% ipython --no-banner

In [1]: import numpy as np

In [2]: np.set_printoptions(precision=2, suppress=True, linewidth=120, floatmode="fixed")

In [3]: rnd = lambda a: np.round(a, 2) + 0

In [4]: F = np.loadtxt("x.csv", delimiter=",")

In [5]: rnd(F)
Out[5]: 
array([[0.33, 0.00, 0.00, 0.33, 0.33],
       [0.00, 1.00, 0.00, 0.00, 0.00],
       [0.00, 0.00, 1.00, 0.00, 0.00],
       [0.00, 0.00, 0.00, 1.00, 0.00],
       [0.00, 0.00, 0.50, 0.00, 0.50]])

In [6]: rnd(np.linalg.matrix_power(F, 2))
Out[6]: 
array([[0.11, 0.00, 0.17, 0.44, 0.28],
       [0.00, 1.00, 0.00, 0.00, 0.00],
       [0.00, 0.00, 1.00, 0.00, 0.00],
       [0.00, 0.00, 0.00, 1.00, 0.00],
       [0.00, 0.00, 0.75, 0.00, 0.25]])

In [7]: F @ np.ones(5)
Out[7]: array([1.00, 1.00, 1.00, 1.00, 1.00])

In [8]: p = np.eye(5)[1]

In [9]: for _ in range(4):
   ...:     p = p @ F
   ...:     print(p.round(2))
   ...: 
[0.00 1.00 0.00 0.00 0.00]
[0.00 1.00 0.00 0.00 0.00]
[0.00 1.00 0.00 0.00 0.00]
[0.00 1.00 0.00 0.00 0.00]

In [10]: evals, V = np.linalg.eig(F)

In [11]: F @ V[:, 0] - evals[0] * V[:, 0]
Out[11]: array([0.00, 0.00, 0.00, 0.00, 0.00])

In [12]: rnd(np.sort(np.linalg.eigvals(F.T)))
Out[12]: array([0.33, 0.50, 1.00, 1.00, 1.00])

In [13]: Q = F.astype(float).copy()

In [14]: for j in range(5):
    ...:     Q[:, j] -= Q[:, :j] @ (Q[:, :j].T @ Q[:, j])
    ...:     Q[:, j] /= np.linalg.norm(Q[:, j])
    ...: 

In [15]: rnd(Q.T @ F)
Out[15]: 
array([[0.33, 0.00, 0.00, 0.33, 0.33],
       [0.00, 1.00, 0.00, 0.00, 0.00],
       [0.00, 0.00, 1.12, 0.00, 0.22],
       [0.00, 0.00, 0.00, 1.00, 0.00],
       [0.00, 0.00, 0.00, 0.00, 0.45]])

In [16]: rnd(Q)
Out[16]: 
array([[ 1.00,  0.00,  0.00,  0.00,  0.00],
       [ 0.00,  1.00,  0.00,  0.00,  0.00],
       [ 0.00,  0.00,  0.89,  0.00, -0.45],
       [ 0.00,  0.00,  0.00,  1.00,  0.00],
       [ 0.00,  0.00,  0.45,  0.00,  0.89]])

In [17]: rnd(np.linalg.svd(Q, compute_uv=False))
Out[17]: array([1.00, 1.00, 1.00, 1.00, 1.00])

In [18]: Q[:, 4] @ Q[:, 1]
Out[18]: np.float64(0.0)

In [19]: rnd(Q @ Q.T)
Out[19]: 
array([[1.00, 0.00, 0.00, 0.00, 0.00],
       [0.00, 1.00, 0.00, 0.00, 0.00],
       [0.00, 0.00, 1.00, 0.00, 0.00],
       [0.00, 0.00, 0.00, 1.00, 0.00],
       [0.00, 0.00, 0.00, 0.00, 1.00]])

In [20]: rng = np.random.default_rng(4759)

In [21]: labels = rng.integers(0, 2, 7)

In [22]: m1 = (labels[:, None] == labels) * 3 + np.eye(7)

In [23]: m1
Out[23]: 
array([[4.00, 0.00, 0.00, 3.00, 0.00, 0.00, 0.00],
       [0.00, 4.00, 3.00, 0.00, 3.00, 3.00, 3.00],
       [0.00, 3.00, 4.00, 0.00, 3.00, 3.00, 3.00],
       [3.00, 0.00, 0.00, 4.00, 0.00, 0.00, 0.00],
       [0.00, 3.00, 3.00, 0.00, 4.00, 3.00, 3.00],
       [0.00, 3.00, 3.00, 0.00, 3.00, 4.00, 3.00],
       [0.00, 3.00, 3.00, 0.00, 3.00, 3.00, 4.00]])

In [24]: rnd(np.abs(np.linalg.eigvals(m1)).max())
Out[24]: np.float64(16.0)

In [25]: np.linalg.determinant(m1)
AttributeError: module 'numpy.linalg' has no attribute 'determinant'


In [26]: assert m1 == m1.T
ValueError: The truth value of an array with more than one element is ambiguous. Use a.any() or a.all()


In [27]: Lm = np.linalg.cholesky(m1)

In [28]: np.linalg.eigvalsh(m1).min() > 0
Out[28]: np.True_

In [29]: rnd(np.diag(Lm) ** 2)
Out[29]: array([4.00, 4.00, 1.75, 1.75, 1.43, 1.30, 1.23])

In [30]: evals, V = np.linalg.eigh(m1)

In [31]: vec = np.array([0, 4, 5, 0, 1, 0, 4])

In [32]: rnd(np.linalg.eigvalsh(m1[1:, 1:]))
Out[32]: array([ 1.00,  1.00,  1.00,  1.00,  4.00, 16.00])

In [33]: rnd(vec @ m1 @ vec / (vec @ vec)), rnd(evals[0]), evals[-1]
Out[33]: (np.float64(11.14), np.float64(1.0), np.float64(16.0))

In [34]: vec @ m1 @ vec
Out[34]: np.float64(646.0)

In [35]: (np.sign(V[:, -1].round(6)) == np.sign(V[0, -1].round(6))).astype(int)
Out[35]: array([1, 0, 0, 1, 0, 0, 0])

In [36]: np.abs(m1).sum(axis=1).max(), np.abs(evals).max()
Out[36]: (np.float64(16.0), np.float64(16.0))

In [37]: K = np.loadtxt("arr.csv", delimiter=",")

In [38]: K
Out[38]: 
array([[ -4.94, -11.02, -14.96,  -0.84,  -5.47],
       [  9.99,   0.45, -16.05,  -0.21,  -6.53],
       [ 11.89,  -7.55,   5.58,  -8.86,  -9.59],
       [  8.50,  -3.68,  15.47,  -5.85,  -6.35],
       [ -2.81,   8.11,   9.63, -14.62,   4.45],
       [  8.09,   3.19, -17.67,   3.50,   0.07],
       [  3.76,   5.55,  17.56,  -6.75,  -1.09],
       [ -4.38, -12.95,  10.99,  -6.66,  -6.93],
       [  0.63,  -4.57,  13.61, -12.24,   6.61],
       [  6.70,  10.79, -12.28,  -0.14,  -9.37],
       [ 10.00,   2.75,  14.51,   3.41,  -8.38],
       [ -0.92,  13.03, -12.63,   8.35,   0.46],
       [ 14.36,  -3.19,   2.01,  13.17,   2.49],
       [ -7.82,   4.67,  -5.49,   3.55,  16.56],
       [  3.78, -11.73,   9.58,   6.27, -10.81],
       [ -6.07, -13.86,   9.90,   8.44,   1.31],
       [  2.44,  11.79,  12.00,   1.33, -10.45],
       [  0.60, -18.37,   4.15,   3.35,  -5.81],
       [ -6.25,  -1.77,   7.37,  -7.93, -15.51],
       [  1.27,  13.04,  10.68,   6.66,  -8.36],
       [-14.61,   2.66,  -7.30, -11.23,   0.06],
       [  1.98, -10.45,  -5.38, -15.70,  -3.38],
       [ 11.66,  -6.28,  -9.41,  -6.40,  -9.75],
       [ -7.21,  -3.24,   0.78,  17.81,   4.42],
       [-14.45, -12.42,  -0.54,  -5.88,  -1.46]])

In [39]: vec = np.array([5, 2, -5, -3, -4])

In [40]: rhs = K @ vec

In [41]: b, lr = np.zeros(5), 1 / np.linalg.norm(K, 2) ** 2

In [42]: for i in range(3):
    ...:     b -= lr * K.T @ (K @ b - rhs)
    ...:     if i % 1 == 0: print(i, round(np.linalg.norm(K @ b - rhs), 2))
    ...: 
0 157.27
1 67.68
2 29.68

In [43]: rnd(b)
Out[43]: array([ 4.62,  1.83, -4.80, -2.55, -3.73])

In [44]: labels = K[:, 1] > np.median(K[:, 1])

In [45]: u = K[labels].mean(axis=0) - K[~labels].mean(axis=0)

In [46]: labels.astype(int)
Out[46]: array([0, 1, 0, 0, 1, 1, 1, 0, 0, 1, 1, 1, 0, 1, 0, 0, 1, 0, 1, 1, 1, 0, 0, 0, 0])

In [47]: cent = K[[15, 11]].astype(float)

In [48]: for _ in range(3):
    ...:     labels = np.linalg.norm(K[:, None] - cent, axis=-1).argmin(axis=1)
    ...:     cent = np.array([K[labels == j].mean(axis=0) for j in range(2)])
    ...: 

In [49]: labels
Out[49]: array([1, 1, 0, 0, 0, 1, 0, 0, 0, 1, 0, 1, 1, 1, 0, 0, 0, 0, 0, 0, 1, 0, 1, 1, 0])

In [50]: rnd(cent[1] - cent[0])
Out[50]: array([  0.80,   4.85, -18.31,   6.42,   4.34])

In [51]: np.bincount(labels)
Out[51]: array([15, 10])

In [52]: np.abs(cent[1] - cent[0]).argmax()
Out[52]: np.int64(2)

In [53]: Xs = K - K.mean(axis=0)

In [54]: V = np.linalg.svd(Xs)[2][:4]

In [55]: A2 = Xs - Xs @ V.T @ V

In [56]: rnd(np.diag(V.T @ V))
Out[56]: array([0.69, 0.97, 1.00, 0.96, 0.38])

In [57]: rnd(np.cov(Xs @ V.T, rowvar=False))
Out[57]: 
array([[129.12,   0.00,   0.00,   0.00],
       [  0.00,  90.53,   0.00,   0.00],
       [  0.00,   0.00,  74.37,   0.00],
       [  0.00,   0.00,   0.00,  70.74]])

In [58]: P = K @ np.linalg.solve(K.T @ K, K.T)

In [59]: rnd(np.linalg.eigvalsh(P))
Out[59]: 
array([0.00, 0.00, 0.00, 0.00, 0.00, 0.00, 0.00, 0.00, 0.00, 0.00, 0.00, 0.00, 0.00, 0.00, 0.00, 0.00, 0.00, 0.00,
       0.00, 0.00, 1.00, 1.00, 1.00, 1.00, 1.00])

In [60]: rnd(P @ K[:, 1])
Out[60]: 
array([-11.02,   0.45,  -7.55,  -3.68,   8.11,   3.19,   5.55, -12.95,  -4.57,  10.79,   2.75,  13.03,  -3.19,   4.67,
       -11.73, -13.86,  11.79, -18.37,  -1.77,  13.04,   2.66, -10.45,  -6.28,  -3.24, -12.42])

In [61]: A = rng.normal(size=(27, 8))

In [62]: A = 5 * A / np.linalg.norm(A, axis=1, keepdims=True)

In [63]: rnd(A)
Out[63]: 
array([[-1.65,  0.23, -1.21, -2.21, -2.31, -0.70,  3.17,  0.21],
       [-0.42,  3.14,  1.72, -3.16, -0.19, -1.05,  0.34,  0.85],
       [-2.74, -0.40,  2.30, -2.42,  1.41,  1.78,  0.62, -0.76],
       [-0.30, -0.05,  3.20, -0.12,  3.25,  0.29, -1.52, -1.31],
       [ 0.17,  1.19, -1.93,  3.53, -1.47,  1.29, -1.89,  0.01],
       [ 0.16, -0.99, -3.82,  0.34, -0.06,  2.63, -0.97, -1.19],
       [ 0.22, -2.25, -1.47,  2.20,  2.76, -1.51,  0.66, -1.59],
       [ 0.38,  0.18,  1.46,  1.72,  3.32, -2.67, -0.37, -1.18],
       [-2.27,  1.38,  2.24,  1.24,  1.46,  0.17, -0.86, -2.92],
       [ 2.49, -0.56, -1.06,  3.08, -1.88,  1.71,  0.24,  1.17],
       [-0.15, -0.73,  2.58, -0.37,  3.10, -2.15,  1.24, -1.37],
       [ 0.26, -1.90,  0.23,  0.76, -1.71, -0.98, -0.92,  4.00],
       [ 0.66,  1.07,  0.92, -0.87, -2.00, -1.32, -0.95,  3.89],
       [ 0.15,  2.57, -0.62,  0.66, -2.27,  1.50,  1.43, -2.84],
       [ 3.94, -1.55,  0.76,  1.05,  1.10,  0.21,  0.14, -2.02],
       [-1.59,  0.60, -4.14,  0.79,  0.71, -0.57, -1.70,  0.80],
       [ 2.52,  0.65,  1.69, -0.90, -0.45,  2.70, -0.82,  2.53],
       [-0.91, -3.40,  1.36, -0.98,  1.45, -1.09,  2.47, -0.68],
       [-0.07, -0.45, -3.45, -0.95,  2.50,  1.15, -1.92, -0.86],
       [-0.80,  2.28,  1.68,  0.05,  2.46, -2.25,  0.35,  2.26],
       [-2.48,  0.78,  0.69, -1.24,  1.87,  2.21, -2.20, -1.74],
       [ 0.80,  0.20,  2.72, -3.07, -1.13, -0.36,  0.09, -2.48],
       [ 3.74,  0.86,  0.04, -0.85,  2.19,  1.93,  0.59, -0.83],
       [ 1.29,  3.16, -0.32, -0.15, -1.52,  3.08, -0.44,  1.09],
       [ 2.00, -0.62,  1.74,  2.45, -2.67, -1.53, -1.45, -0.17],
       [-2.42, -1.10,  3.60, -0.21,  1.19, -0.61, -1.20,  1.30],
       [-0.79, -1.07,  1.86, -0.21, -2.36, -2.64, -1.94,  1.85]])

In [64]: d = np.linalg.norm(A[:, None] - A[None], axis=-1)

In [65]: rnd(np.linalg.norm(A, axis=1))
Out[65]: 
array([5.00, 5.00, 5.00, 5.00, 5.00, 5.00, 5.00, 5.00, 5.00, 5.00, 5.00, 5.00, 5.00, 5.00, 5.00, 5.00, 5.00, 5.00,
       5.00, 5.00, 5.00, 5.00, 5.00, 5.00, 5.00, 5.00, 5.00])

In [66]: d.shape
Out[66]: (27, 27)

In [67]: np.flatnonzero(d[26] < d.mean() / 2)
Out[67]: array([26])

In [68]: rnd(d[:5, :5])
Out[68]: 
array([[0.00, 5.70, 6.43, 9.05, 8.24],
       [5.70, 0.00, 5.66, 6.59, 8.66],
       [6.43, 5.66, 0.00, 4.76, 8.93],
       [9.05, 6.59, 4.76, 0.00, 8.15],
       [8.24, 8.66, 8.93, 8.15, 0.00]])

In [69]: (d + 1e9 * np.eye(27)).round(6).argmin(axis=1)
Out[69]: array([ 1, 19, 20, 10,  9, 18,  7, 10,  3,  4,  7, 12, 11, 23, 22, 18, 23, 10,  5,  1,  2,  1, 14, 16, 26,  3, 11])
